% ipython --no-banner

In [1]: import numpy as np

In [2]: np.set_printoptions(precision=4, suppress=True, linewidth=120, floatmode="fixed")

In [3]: arr = np.load("out8.npy")

In [4]: print(arr)
[[ 3 -3 -3  1  1]
 [ 1  3 -3 -3  1]
 [ 1  1  3 -3 -3]
 [-3  1  1  3 -3]
 [-3 -3  1  1  3]]

In [5]: other = np.array([[1, 0, -2], [0, 3, 3], [1, 2, 2], [3, 3, -3], [1, 0, -1]])

In [6]: print(np.linalg.matrix_rank(np.vstack([arr, other.T])))
5

In [7]: print(np.einsum("ij,ij->i", arr, arr))
[29 29 29 29 29]

In [8]: print(np.einsum("ik,kj->ij", arr, other))
[[  4 -12 -25]
 [-10  -6   9]
 [ -8   0  19]
 [  4  14   5]
 [  4  -4  -7]]

In [9]: print(np.einsum("ij->j", arr))
[-1 -1 -1 -1 -1]

In [10]: P = np.triu(np.array([[0, -1, -1, -2, 1],
    ...:     [2, -1, -1, 1, -2],
    ...:     [0, 0, 2, -2, -2],
    ...:     [0, -2, 0, 1, 2],
    ...:     [0, 0, -2, 1, -1]]), 1) + np.eye(5)

In [11]: other = P @ arr @ np.linalg.inv(P)

In [12]: print(other)
[[  4.0000  -8.0000  -8.0000   2.0000 -28.0000]
 [  3.0000  12.0000   8.0000  11.0000  10.0000]
 [ 13.0000  18.0000  30.0000  57.0000 -34.0000]
 [ -9.0000 -14.0000 -20.0000 -39.0000  22.0000]
 [ -3.0000  -6.0000  -8.0000 -15.0000   8.0000]]

In [13]: print(P @ arr - arr @ P)
[[ 1.0000 -6.0000 -1.0000  4.0000 -6.0000]
 [ 2.0000  7.0000  0.0000 -3.0000 -1.0000]
 [12.0000  5.0000 -2.0000 -1.0000 13.0000]
 [-6.0000 -9.0000  0.0000 -3.0000  7.0000]
 [ 0.0000 -3.0000 -6.0000 -1.0000 -3.0000]]

In [14]: print(np.poly(other))
[   1.0000  -15.0000  120.0000 -440.0000  400.0000  976.0000]

In [15]: print(np.trace(other), np.trace(arr))
15.0 15

In [16]: print(round(float(np.linalg.det(other)), 4))
-976.0

In [17]: print(np.linalg.matrix_rank(other))
5

In [18]: def softmax(z):
    ...:     e = np.exp(z - z.max(axis=-1, keepdims=True))
    ...:     return e / e.sum(axis=-1, keepdims=True)
    ...: 

In [19]: print(softmax(other[1] + 5))
[0.0001 0.6572 0.0120 0.2418 0.0889]

In [20]: scores = other @ other.T / np.sqrt(5)

In [21]: print(np.round(softmax(scores), 4) + 0)
[[1.0000 0.0000 0.0000 0.0000 0.0000]
 [0.0000 0.0000 1.0000 0.0000 0.0000]
 [0.0000 0.0000 1.0000 0.0000 0.0000]
 [0.0000 0.0000 0.0000 1.0000 0.0000]
 [0.0000 0.0000 0.0000 1.0000 0.0000]]

In [22]: print(softmax(scores)[1] @ other)
[ 13.0000  18.0000  30.0000  57.0000 -34.0000]
